In [1]: import numpy as np

In [2]: import numpy.linalg as la

In [3]: np.set_printoptions(precision=3, suppress=True, linewidth=100)

In [4]: A = np.loadtxt("mat.csv", delimiter=",")

In [5]: A
Out[5]: 
array([[-0.497,  1.888,  3.026, -0.935, -1.462,  0.14 ],
       [ 0.497, -0.421,  1.088,  3.337, -0.751, -1.64 ],
       [ 0.497, -0.945, -1.161, -1.236, -3.141, -1.455],
       [ 1.117,  0.547,  0.435, -1.334,  1.788, -3.047],
       [ 3.725, -0.063,  0.48 , -0.087, -0.167,  1.363],
       [-0.372, -3.326,  1.972, -0.82 ,  0.454,  0.173]])

In [6]: x = np.array([1, -1, -1, 2, -2, 3])

In [7]: A @ (2 * x)
Out[7]: array([ -7.872,   6.174,   4.094, -30.501,  15.114,  -2.093])

In [8]: print(A @ x)
[ -3.936   3.087   2.047 -15.251   7.557  -1.046]

In [9]: la.norm(A @ x) <= la.norm(A, 2) * la.norm(x) + 1e-9
Out[9]: np.True_

In [10]: print(np.sign((A @ x).round(6)))
[-1.  1.  1. -1.  1. -1.]

In [11]: np.einsum("ij,j->i", A, x)
Out[11]: array([ -3.936,   3.087,   2.047, -15.251,   7.557,  -1.046])

In [12]: np.round(A.T @ A, 3) + 0
Out[12]: 
array([[16.,  0.,  0.,  0.,  0.,  0.],
       [ 0., 16.,  0.,  0.,  0.,  0.],
       [ 0.,  0., 16.,  0.,  0.,  0.],
       [ 0.,  0.,  0., 16.,  0.,  0.],
       [ 0.,  0.,  0.,  0., 16.,  0.],
       [ 0.,  0.,  0.,  0.,  0., 16.]])

In [13]: round(A[:, 1] @ A[:, 5], 3)
Out[13]: np.float64(-0.0)

In [14]: la.svd(A, compute_uv=False)
Out[14]: array([4., 4., 4., 4., 4., 4.])

In [15]: rng = np.random.default_rng(37)

In [16]: z = rng.permutation(6)

In [17]: Y = A[:, z] * rng.choice([-1, 1], 6)

In [18]: Y
Out[18]: 
array([[-0.935, -0.14 , -1.888, -0.497,  1.462,  3.026],
       [ 3.337,  1.64 ,  0.421,  0.497,  0.751,  1.088],
       [-1.236,  1.455,  0.945,  0.497,  3.141, -1.161],
       [-1.334,  3.047, -0.547,  1.117, -1.788,  0.435],
       [-0.087, -1.363,  0.063,  3.725,  0.167,  0.48 ],
       [-0.82 , -0.173,  3.326, -0.372, -0.454,  1.972]])

In [19]: U, _, Vh = la.svd(A.T @ Y)

In [20]: z
Out[20]: array([3, 5, 1, 0, 4, 2])

In [21]: np.round(la.lstsq(A, Y)[0], 3) + 0
Out[21]: 
array([[ 0.,  0.,  0.,  1.,  0.,  0.],
       [ 0.,  0., -1.,  0.,  0.,  0.],
       [ 0.,  0.,  0.,  0.,  0.,  1.],
       [ 1.,  0.,  0.,  0.,  0.,  0.],
       [ 0.,  0.,  0.,  0., -1.,  0.],
       [ 0., -1.,  0.,  0.,  0.,  0.]])

In [22]: Y = A + rng.integers(-2, 3, (6, 5)) @ rng.integers(-2, 3, (5, 6))

In [23]: Y
Out[23]: 
array([[10.503,  3.888, -0.974, -9.935, 11.538, -2.86 ],
       [-9.503, -2.421, 10.088,  5.337, -5.751,  4.36 ],
       [ 9.497,  3.055, -6.161, -3.236,  0.859, -7.455],
       [ 1.117, -4.453, -0.565, -7.334,  0.788, -1.047],
       [ 3.725,  3.937,  7.48 , -5.087, -1.167, -1.637],
       [ 3.628,  2.674,  4.972, -3.82 ,  3.454, -4.827]])

In [24]: la.matrix_rank(Y - A, tol=1e-8)
Out[24]: np.int64(5)

In [25]: np.abs(Y - A).sum(axis=1)
Out[25]: array([42., 34., 30., 15., 20., 24.])

In [26]: np.round(la.svd(Y - A, compute_uv=False), 3) + 0
Out[26]: array([28.011, 13.022, 10.554,  5.755,  0.568,  0.   ])

In [27]: Y - A
Out[27]: 
array([[ 11.,   2.,  -4.,  -9.,  13.,  -3.],
       [-10.,  -2.,   9.,   2.,  -5.,   6.],
       [  9.,   4.,  -5.,  -2.,   4.,  -6.],
       [  0.,  -5.,  -1.,  -6.,  -1.,   2.],
       [  0.,   4.,   7.,  -5.,  -1.,  -3.],
       [  4.,   6.,   3.,  -3.,   3.,  -5.]])

In [28]: arr = np.array([[-9.0, 4.0, -6.0, -4.0],
    ...:     [-12.0, 13.0, -4.0, -8.0],
    ...:     [12.0, -12.0, 5.0, 8.0],
    ...:     [-12.0, 16.0, -2.0, -9.0]])

In [29]: z = rng.permutation(4)

In [30]: Y = arr[:, z] * rng.choice([-1, 1], 4)

In [31]: Y
Out[31]: 
array([[ -6.,  -9.,   4.,  -4.],
       [ -4., -12.,   8., -13.],
       [  5.,  12.,  -8.,  12.],
       [ -2., -12.,   9., -16.]])

In [32]: U, _, Vh = la.svd(arr.T @ Y)

In [33]: np.round(U @ Vh, 3) + 0
Out[33]: 
array([[ 0.,  1.,  0.,  0.],
       [ 0.,  0.,  0., -1.],
       [ 1.,  0.,  0.,  0.],
       [ 0.,  0., -1.,  0.]])

In [34]: x = np.array([0, 2, 0, 0])

In [35]: h1 = np.maximum(arr @ x, 0)

In [36]: np.maximum(arr @ (3 * x), 0)
Out[36]: array([24., 78.,  0., 96.])

In [37]: arr * (h1 > 1e-9)[:, None]
Out[37]: 
array([[ -9.,   4.,  -6.,  -4.],
       [-12.,  13.,  -4.,  -8.],
       [  0.,  -0.,   0.,   0.],
       [-12.,  16.,  -2.,  -9.]])

In [38]: U, sv, Vh = la.svd(arr)

In [39]: sv
Out[39]: array([36.905,  6.464,  0.464,  0.081])

In [40]: np.argmax(sv[:-1] / (sv[1:] + 1e-6)) + 1
Out[40]: np.int64(2)

In [41]: Y = U[:, :2] @ np.diag(sv[:2]) @ Vh[:2]

In [42]: print(np.round(la.norm(arr - Y) / la.norm(arr), 3))
0.013

In [43]: round(la.norm(arr - Y, 2), 3), round(sv[2], 3)
Out[43]: (np.float64(0.464), np.float64(0.464))

In [44]: la.matrix_rank(arr, rtol=0.05)
Out[44]: np.int64(2)

In [45]: K = np.array([[0.4, -0.4, 0.0],
    ...:     [0.5, 0.6, -1.1],
    ...:     [-0.7, -0.8, 0.4],
    ...:     [-0.6, -0.9, 1.4],
    ...:     [0.3, -0.4, 0.6],
    ...:     [0.7, 0.1, -0.6],
    ...:     [0.6, -1.4, 0.3],
    ...:     [-0.8, -0.3, 1.3],
    ...:     [1.7, 0.7, -1.7],
    ...:     [1.0, 0.1, -0.7]])

In [46]: K[5] = K[8] + 0.02 * rng.normal(size=3)

In [47]: K
Out[47]: 
array([[ 0.4  , -0.4  ,  0.   ],
       [ 0.5  ,  0.6  , -1.1  ],
       [-0.7  , -0.8  ,  0.4  ],
       [-0.6  , -0.9  ,  1.4  ],
       [ 0.3  , -0.4  ,  0.6  ],
       [ 1.674,  0.696, -1.703],
       [ 0.6  , -1.4  ,  0.3  ],
       [-0.8  , -0.3  ,  1.3  ],
       [ 1.7  ,  0.7  , -1.7  ],
       [ 1.   ,  0.1  , -0.7  ]])

In [48]: Xs = (K - K.mean(axis=0)) / K.std(axis=0)

In [49]: Xs.std(axis=0)
Out[49]: array([1., 1., 1.])

In [50]: coef = la.lstsq(np.delete(Xs, 0, axis=1), Xs[:, 0])[0]

In [51]: coef
Out[51]: array([-0.221, -1.076])

In [52]: round(1 - np.var(Xs[:, 0] - np.delete(Xs, 0, axis=1) @ coef), 3)
Out[52]: np.float64(0.821)

In [53]: x = np.array([3, 1, 0, 2, -3, 0])

In [54]: y = A @ x

In [55]: y
Out[55]: array([ 2.913,  9.998,  7.496, -4.133, 11.438, -7.446])

In [56]: np.round(la.solve(A, A[:, 4]), 3) + 0
Out[56]: array([0., 0., 0., 0., 1., 0.])

In [57]: u = np.array([3, -1, 4, -3, -3, 2, -3, -4])

In [58]: mat = np.array([np.roll(u, i) for i in range(8)])

In [59]: mat
Out[59]: 
array([[ 3, -1,  4, -3, -3,  2, -3, -4],
       [-4,  3, -1,  4, -3, -3,  2, -3],
       [-3, -4,  3, -1,  4, -3, -3,  2],
       [ 2, -3, -4,  3, -1,  4, -3, -3],
       [-3,  2, -3, -4,  3, -1,  4, -3],
       [-3, -3,  2, -3, -4,  3, -1,  4],
       [ 4, -3, -3,  2, -3, -4,  3, -1],
       [-1,  4, -3, -3,  2, -3, -4,  3]])

In [60]: q, R = la.qr(K)

In [61]: np.round(q.T @ q, 3) + 0
Out[61]: 
array([[1., 0., 0.],
       [0., 1., 0.],
       [0., 0., 1.]])

In [62]: q.shape, R.shape
Out[62]: ((10, 3), (3, 3))

In [63]: np.round(abs(R[0, 0]), 3), round(float(la.norm(K[:, 0])), 3)
Out[63]: (np.float64(3.007), 3.007)

In [64]: np.round(q @ R, 3) + 0
Out[64]: 
array([[ 0.4  , -0.4  ,  0.   ],
       [ 0.5  ,  0.6  , -1.1  ],
       [-0.7  , -0.8  ,  0.4  ],
       [-0.6  , -0.9  ,  1.4  ],
       [ 0.3  , -0.4  ,  0.6  ],
       [ 1.674,  0.696, -1.703],
       [ 0.6  , -1.4  ,  0.3  ],
       [-0.8  , -0.3  ,  1.3  ],
       [ 1.7  ,  0.7  , -1.7  ],
       [ 1.   ,  0.1  , -0.7  ]])
